% python3 -q
>>> import numpy as np
>>> import numpy.linalg as la
>>> np.set_printoptions(suppress=True, linewidth=100)
>>> def rd(a):
...     return np.round(a, 2) + 0
... 
>>> arr = np.load("case2.npy")
>>> print(arr)
[[0.6  0.4  0.  ]
 [0.2  0.6  0.2 ]
 [0.17 0.33 0.5 ]]
>>> print(rd(np.abs(la.eigvals(arr)).max()))
1.0
>>> print(rd(np.sort(np.abs(la.eigvals(arr)))))
[0.26 0.44 1.  ]
>>> print(rd(la.det(arr)))
0.11
>>> print(rd(la.norm(arr, "nuc")))
1.74
>>> print(rd(la.norm(arr, axis=1)))
[0.72 0.66 0.62]
>>> print(rd(la.norm(arr[1] - arr[0])))
0.49
>>> print(rd(la.norm(arr[1], 1)), rd(la.norm(arr[1], np.inf)))
1.0 0.6
>>> print(rd(la.norm(arr, 1)), rd(la.norm(arr, np.inf)))
1.33 1.0
>>> Q = arr.astype(float).copy()
>>> for j in range(3):
...     Q[:, j] -= Q[:, :j] @ (Q[:, :j].T @ Q[:, j])
...     Q[:, j] /= la.norm(Q[:, j])
... 
>>> print(rd(Q.T @ arr))
[[0.65 0.64 0.19]
 [0.   0.47 0.35]
 [0.   0.   0.37]]
>>> print(rd(Q.T @ Q))
[[1. 0. 0.]
 [0. 1. 0.]
 [0. 0. 1.]]
>>> print(rd(Q))
[[ 0.92 -0.38 -0.12]
 [ 0.31  0.86 -0.42]
 [ 0.26  0.35  0.9 ]]
>>> vec = np.array([-1, 2, 0])
>>> rhs = arr @ vec
>>> print(rd(rhs))
[0.2  1.   0.49]
>>> print(rd(la.solve(arr, arr[:, 1])))
[0. 1. 0.]
>>> print(rd(la.solve(arr.T, arr[2])))
[0. 0. 1.]
>>> print(rd(la.solve(arr, rhs)))
[-1.  2.  0.]
>>> J = np.array([[-4, -4, -4, -4], [3, -2, 3, -2], [-4, -4, -4, -4], [3, -2, 3, -2]])
>>> # null space of dimension 2
>>> Y = J[0, 0] * J[1:] - np.outer(J[1:, 0], J[0])
>>> print(Y)
[[ 0 20  0 20]
 [ 0  0  0  0]
 [ 0 20  0 20]]
>>> print(np.flatnonzero(~Y.round(6).any(axis=1)))
[1]
>>> print(la.matrix_rank(Y), la.matrix_rank(J))
1 2
>>> proj = np.triu(np.array([[3, 2, 0, -2], [3, -2, 3, 3], [3, -3, -3, 3], [0, -2, -2, 3]]), 1) + np.eye(4)
>>> Y = proj @ J @ la.inv(proj)
>>> print(la.matrix_rank(Y))
2
>>> print(rd(np.poly(Y)))
[ 1. 12. 80.  0.  0.]
>>> print(rd(la.det(Y)))
0.0
>>> print(proj @ J - J @ proj)
[[  0.   8.  12.  16.]
 [ -3. -24.   3. -15.]
 [  9.   2.  21.  10.]
 [  0.  -6.   6.   3.]]
>>> rng = np.random.default_rng(62003)
>>> Y = J + rng.integers(-2, 3, (4, 2)) @ rng.integers(-2, 3, (2, 4))
>>> print(Y)
[[-4 -4  0  0]
 [-1  2 -3  0]
 [ 0 -8  2 -6]
 [ 5 -4  1 -8]]
>>> print(np.abs(Y - J).sum(axis=1))
[ 8 16 16 12]
>>> print(rd(la.svd(Y - J, compute_uv=False)))
[12.3   8.53  0.    0.  ]
>>> W0 = np.load("test0.npy")
>>> print(W0)
[[ 8.  0. 12. 15.  6. 15.]
 [ 0. -1.  0.  0.  0.  0.]
 [12.  0. 15. 20.  8. 20.]
 [15.  0. 20. 24. 10. 25.]
 [ 6.  0.  8. 10.  3. 10.]
 [15.  0. 20. 25. 10. 24.]]
>>> # equal to its transpose
>>> print(rd(la.norm(W0, 2) / la.norm(W0)))
1.0
>>> print(np.argsort(-la.norm(W0, axis=0).round(6), kind="stable")[:3])
[3 5 2]
>>> print(rd(la.matrix_power(W0, 2)))
[[ 694.    0.  924. 1155.  462. 1155.]
 [   0.    1.    0.    0.    0.    0.]
 [ 924.    0. 1233. 1540.  616. 1540.]
 [1155.    0. 1540. 1926.  770. 1925.]
 [ 462.    0.  616.  770.  309.  770.]
 [1155.    0. 1540. 1925.  770. 1926.]]
>>> la.determinant(W0)
Traceback (most recent call last):
  File "<python-input-48>", line 1, in <module>
    la.determinant(W0)
    ^^^^^^^^^^^^^^
AttributeError: module 'numpy.linalg' has no attribute 'determinant'
>>> W0.inv()
Traceback (most recent call last):
  File "<python-input-49>", line 1, in <module>
    W0.inv()
    ^^^^^^
AttributeError: 'numpy.ndarray' object has no attribute 'inv'
>>> print(np.trace(W0))
73.0
